$ python3 -q
>>> import numpy as np
>>> np.set_printoptions(suppress=True, linewidth=100)
>>> rnd = lambda a: np.round(a, 4) + 0
>>> E = np.array([[0, -2, 0, -2], [1, -4, 1, -4], [0, -2, 0, -2], [1, -4, 1, -4]])
>>> U, sigma, Vh = np.linalg.svd(E)
>>> np.argmax(sigma[:-1] / (sigma[1:] + 1e-6)) + 1
np.int64(2)
>>> rnd(sigma)
array([9.1231, 0.8769, 0.    , 0.    ])
>>> out = U[:, :2] @ np.diag(sigma[:2]) @ Vh[:2]
>>> rnd(out)
array([[ 0., -2.,  0., -2.],
       [ 1., -4.,  1., -4.],
       [ 0., -2.,  0., -2.],
       [ 1., -4.,  1., -4.]])
>>> print(rnd(np.linalg.norm(E - out, 2)), rnd(sigma[2]))
0.0 0.0
>>> rnd(np.abs(E - out).max())
np.float64(0.0)
>>> print(np.linalg.matrix_rank(E, rtol=0.05))
2
>>> data = np.load("arr.npy")
>>> print(data)
[[2 3 1 1]
 [0 1 1 1]
 [0 0 0 0]
 [0 0 0 0]]
>>> np.argsort(-np.linalg.norm(data, axis=0).round(6), kind="stable")[:3]
array([1, 0, 2])
>>> rnd(np.linalg.norm(data, 2) / np.linalg.norm(data))
np.float64(0.9664)
>>> np.linalg.cond(data) > 100
np.True_
>>> [round(float(x), 4) for x in np.linalg.svd(data, compute_uv=False)[:3]]
[4.1, 1.0908, 0.0]
>>> print(np.unique(data.round(6), axis=0).shape)
(3, 4)
>>> print(np.linalg.lstsq(data[:-1].T, data[-1])[2])
2
>>> rnd(np.trace(np.linalg.pinv(data) @ data))
np.float64(2.0)
>>> A = np.loadtxt("m.csv", delimiter=",")
>>> rnd(A)
array([[-0.8159,  0.5395, -0.2079],
       [-0.4351, -0.8097, -0.3937],
       [-0.3807, -0.2307,  0.8954]])
>>> # keeps lengths
>>> rng = np.random.default_rng(206369)
>>> lab = rng.permutation(3)
>>> lab
array([1, 0, 2])
>>> out = A[lab][:, lab]
>>> print(rnd(np.diag(out)))
[-0.8097 -0.8159  0.8954]
>>> rnd(np.trace(out))
np.float64(-0.7302)
>>> rnd(out)
array([[-0.8097, -0.4351, -0.3937],
       [ 0.5395, -0.8159, -0.2079],
       [-0.2307, -0.3807,  0.8954]])
>>> rnd(out.T @ out)
array([[1., 0., 0.],
       [0., 1., 0.],
       [0., 0., 1.]])
>>> rnd(np.linalg.norm(out, axis=0))
array([1., 1., 1.])
>>> rnd(np.linalg.pinv(out))
array([[-0.8097,  0.5395, -0.2307],
       [-0.4351, -0.8159, -0.3807],
       [-0.3937, -0.2079,  0.8954]])
>>> out = A / np.linalg.norm(A, axis=1, keepdims=True)
>>> gram = out @ out.T
>>> rnd(np.linalg.norm(out, axis=1))
array([1., 1., 1.])
>>> print(rnd(gram[2]))
[0. 0. 1.]
>>> print(np.degrees(np.arccos(np.clip(gram[2, 0], -1, 1))))
90.0
>>> (np.abs(gram) > 0.9).astype(int)
array([[1, 0, 0],
       [0, 1, 0],
       [0, 0, 1]])
>>> r = np.linalg.matrix_rank(data)
>>> r
np.int64(2)
>>> null = np.linalg.svd(data)[2][r:].T
>>> [int(np.linalg.matrix_rank(data[:i])) for i in range(1, len(data) + 1)]
[1, 2, 2, 2]
>>> [int(np.linalg.matrix_rank(np.delete(data, i, axis=0))) for i in range(4)]
[1, 1, 2, 2]
>>> [int(np.linalg.matrix_rank(data[:, :j + 1])) for j in range(4)]
[1, 2, 2, 2]
>>> Q, V = np.linalg.qr(A[:, :1])[0], np.linalg.qr(A[:, 1:])[0]
>>> sigma = np.linalg.svd(Q.T @ V, compute_uv=False)
>>> rnd(sigma)
array([0.])
>>> (sigma > 0.9).sum()
np.int64(0)
>>> rnd(np.linalg.norm(Q @ Q.T - V @ V.T, 2))
np.float64(1.0)
>>> np.degrees(np.arccos(sigma.clip(0, 1)))
array([90.])
>>> arr = np.load("case11.npy")
>>> arr
array([[ 1,  2,  2,  0],
       [ 3, -2, -2,  1],
       [ 0,  3,  3, -3],
       [16, -8, -8,  5]])
>>> lab = rng.permutation(4)
>>> lab
array([0, 2, 3, 1])
>>> out = arr[lab][:, lab]
>>> rnd(np.linalg.det(out)), rnd(np.linalg.det(arr[lab]))
(np.float64(0.0), np.float64(0.0))
>>> np.trace(out)
np.int64(7)
>>> np.allclose(out, arr)
False
>>> out
array([[ 1,  2,  0,  2],
       [ 0,  3, -3,  3],
       [16, -8,  5, -8],
       [ 3, -2,  1, -2]])
>>> hat = np.triu(np.array([[3, 0, -1, -2], [-1, 3, 2, 3], [0, 3, 0, -2], [-3, 2, 2, 0]]), 1) + np.eye(4)
>>> out = hat @ arr @ np.linalg.inv(hat)
>>> print(out)
[[ -31.   15.  -46. -206.]
 [  51.  -20.   71.  314.]
 [ -32.   19.  -51. -236.]
 [  16.   -8.   24.  109.]]
>>> rnd(np.poly(out))
array([  1.,  -7., -11., 105.,   0.])
>>> np.linalg.matrix_rank(out)
np.int64(3)
>>> np.unique(arr.round(6), axis=0).shape
(4, 4)
>>> np.linalg.lstsq(arr[:-1].T, arr[-1])[2]
np.int32(3)
>>> np.allclose(arr[:-1].T @ np.linalg.lstsq(arr[:-1].T, arr[-1])[0], arr[-1])
True
>>> rnd(np.trace(np.linalg.pinv(arr) @ arr))
np.float64(3.0)
>>> U, sigma, Vh = np.linalg.svd(arr)
>>> V = Vh[:(sigma > 1e-8).sum()]
>>> vec = arr[0] + 2 * arr[1] + rng.integers(2) * np.eye(4)[2]
>>> vec
array([ 7., -2., -1.,  2.])
>>> rnd(np.linalg.norm(vec - V.T @ V @ vec))
np.float64(0.7071)
>>> rnd(np.diag(V.T @ V))
array([1. , 0.5, 0.5, 1. ])
>>> np.allclose(V.T @ V @ vec, vec)
False
>>> print(arr @ arr)
[[  7   4   4  -4]
 [ 13  -4  -4   9]
 [-39  27  27 -21]
 [ 72 -16 -16  41]]
>>> (arr - arr.T) / 2
array([[ 0. , -0.5,  1. , -8. ],
       [ 0.5,  0. , -2.5,  4.5],
       [-1. ,  2.5,  0. ,  2.5],
       [ 8. , -4.5, -2.5,  0. ]])
>>> rnd(np.sort(np.abs(np.linalg.eigvals(arr))))
array([0.    , 3.6904, 5.    , 5.6904])
>>> rnd(np.linalg.det(arr))
np.float64(0.0)
>>> np.allclose(arr, arr.T)
False
>>> K = np.load("block16.npy")
>>> K
array([[-2.,  0.,  0.],
       [ 0., -2., -3.],
       [ 0., -3., -2.]])
>>> ev, V = np.linalg.eigh(K)
>>> vec = np.array([1, -3, -1])
>>> print(rnd(vec @ K @ vec / (vec @ vec)), ev[0], rnd(ev[-1]))
-3.6364 -5.0 1.0
>>> vec @ K @ vec
np.float64(-40.0)
>>> print((np.sign(V[:, -1].round(6)) == np.sign(V[0, -1].round(6))).astype(int))
[1 0 0]
>>> ev, V = np.linalg.eigh(K)
>>> print(rnd(np.abs(V[:, -1])))
[0.     0.7071 0.7071]
>>> print(rnd(ev))
[-5. -2.  1.]
>>> rnd(np.linalg.eigvalsh(K + -2 * np.eye(3)))
array([-7., -4., -1.])
>>> np.abs(V[:, -1]).round(6).argmax()
np.int64(1)
>>> rnd(np.linalg.svd(K, compute_uv=False))
array([5., 2., 1.])
>>> U, sigma, Vh = np.linalg.svd(K, full_matrices=False)
>>> np.allclose(U * sigma @ Vh, K)
True
>>> print((sigma > 1e-8).sum())
3
>>> rnd(U.T @ K @ Vh.T)
array([[5., 0., 0.],
       [0., 2., 0.],
       [0., 0., 1.]])
>>> rnd(np.abs(Vh[0]))
array([0.    , 0.7071, 0.7071])
>>> U.shape, sigma.shape, Vh.shape
((3, 3), (3,), (3, 3))
>>> rnd(sigma / sigma[0])
array([1. , 0.4, 0.2])
>>> feats = np.load("w.npy")
>>> feats
array([[ 1.056 ,  2.    ,  0.    ],
       [-0.4223,  2.    ,  0.    ],
       [-4.4277,  2.    ,  0.    ],
       [-2.901 ,  2.    ,  0.    ],
       [-0.2734,  2.    ,  0.    ],
       [-1.1981,  2.    ,  0.    ],
       [-2.4145,  2.    ,  0.    ],
       [ 1.2774,  2.    ,  0.    ],
       [-2.2982,  2.    ,  0.    ],
       [-2.6583,  2.    ,  0.    ],
       [-4.2425,  2.    ,  0.    ],
       [-8.7923,  2.    ,  0.    ],
       [-0.0069,  2.    ,  0.    ],
       [-3.1215,  2.    ,  0.    ]])
>>> # looks like rank 2
>>> np.abs(np.diag(np.linalg.qr(feats)[1])) > 1e-9
array([ True,  True, False])
>>> rnd(np.trace(np.linalg.pinv(feats) @ feats))
np.float64(2.0)
>>> gram = feats.T @ feats
>>> print(rnd(np.linalg.svd(feats, compute_uv=False) ** 2))
[184.4941  27.1869   0.    ]
>>> rnd(np.trace(gram)), rnd((feats ** 2).sum())
(np.float64(211.681), np.float64(211.681))
>>> rnd(np.diag(gram))
array([155.681,  56.   ,   0.   ])
>>> np.allclose(gram, gram.T)
True
>>> r = np.linalg.matrix_rank(feats)
>>> r
np.int64(2)
>>> null = np.linalg.svd(feats)[2][r:].T
>>> np.allclose(feats @ null, 0)
True
>>> null.shape
(3, 1)
>>> U, sigma, Vh = np.linalg.svd(feats)
>>> V = Vh[:(sigma > 1e-8).sum()]
>>> vec = feats[10] + -1 * feats[9] + rng.integers(2) * np.eye(3)[0]
>>> rnd(vec)
array([-1.5842,  0.    ,  0.    ])
>>> rnd(V.T @ V)
array([[1., 0., 0.],
       [0., 1., 0.],
       [0., 0., 0.]])
>>> np.allclose(V.T @ V @ vec, vec)
True
>>> print(rnd(np.linalg.norm(vec - V.T @ V @ vec)))
0.0
>>> U, sigma, Vh = np.linalg.svd(feats, full_matrices=False)
>>> rnd(U.T @ U)
array([[1., 0., 0.],
       [0., 1., 0.],
       [0., 0., 1.]])
>>> print(np.abs(U[:, 0]).round(6).argmax())
11
>>> (sigma > 1e-8).sum()
np.int64(2)
>>> print(rnd(np.sqrt((sigma ** 2).sum())), rnd(np.linalg.norm(feats)))
14.5493 14.5493
>>> print(rnd(U.T @ feats @ Vh.T))
[[13.5829  0.      0.    ]
 [ 0.      5.2141  0.    ]
 [ 0.      0.      0.    ]]
>>> rnd(sigma / sigma[0])
array([1.    , 0.3839, 0.    ])
>>> X = np.load("mat.npy")
>>> X
array([[-2.0066,  1.4461, -2.4377],
       [-2.8052, -1.1806, -0.0426],
       [-1.8443, -1.0466,  2.4215],
       [-2.7583,  1.5164, -3.024 ],
       [-3.4145,  2.9241, -3.8491],
       [-2.5329,  0.8975, -3.4343],
       [-2.5388,  1.1213, -1.8218],
       [ 3.5349,  5.9242, -4.0973],
       [-1.9234,  2.6046, -3.533 ],
       [-1.304 ,  1.9996, -3.3299],
       [-2.31  ,  1.8461, -4.4951],
       [ 3.4202,  4.1398, -6.2763],
       [-2.6185, -0.6478,  2.4537],
       [-4.1794,  0.0502,  1.6483],
       [-2.9634, -0.6267,  4.4447],
       [-2.8257,  2.6209, -2.4493],
       [ 5.3346,  3.745 , -5.214 ]])
>>> vec = np.array([2, 2, 3])
>>> target = X @ vec
>>> rnd(np.linalg.lstsq(X, target)[0])
array([2., 2., 3.])
>>> target = target + 0.3 * rng.normal(size=17)
>>> rnd(target)
array([ -8.6476,  -8.0636,   0.8147, -11.8034, -11.9781, -13.3346,  -8.6314,   6.7927,  -9.0715,
        -8.5792, -14.6737,  -3.9839,   0.8318,  -3.6357,   5.8167,  -7.3872,   2.0513])
>>> coef, *_ = np.linalg.lstsq(X, target)
>>> rnd(np.linalg.norm(target - X @ coef))
np.float64(1.3316)
>>> coef.round()
array([2., 2., 3.])
>>> gram = np.cov(X, rowvar=False)
>>> np.median(X, axis=0)
array([-2.5329,  1.5164, -3.024 ])
>>> rnd(np.corrcoef(X[:, 2], X[:, 1])[0, 1])
np.float64(-0.8209)
>>> Xc = X - X.mean(axis=0)
>>> V = np.linalg.svd(Xc)[2][:2]
>>> out = Xc - Xc @ V.T @ V
>>> rnd((Xc @ V.T).std(axis=0))
array([3.8928, 1.8725])
>>> rnd(out.std(axis=0))
array([0.1997, 0.7341, 0.3154])
>>> rnd(np.diag(V.T @ V))
array([0.9412, 0.2054, 0.8533])
>>> mat = np.load("a.npy")
>>> mat
array([[ 2,  0,  0],
       [ 0,  3,  0],
       [ 0,  0, -5]])
>>> gram = mat.T @ mat
>>> (mat @ mat.T).shape
(3, 3)
>>> np.linalg.matrix_rank(gram)
np.int64(3)
>>> gram
array([[ 4,  0,  0],
       [ 0,  9,  0],
       [ 0,  0, 25]])
>>> np.trace(gram), (mat ** 2).sum()
(np.int64(38), np.int64(38))
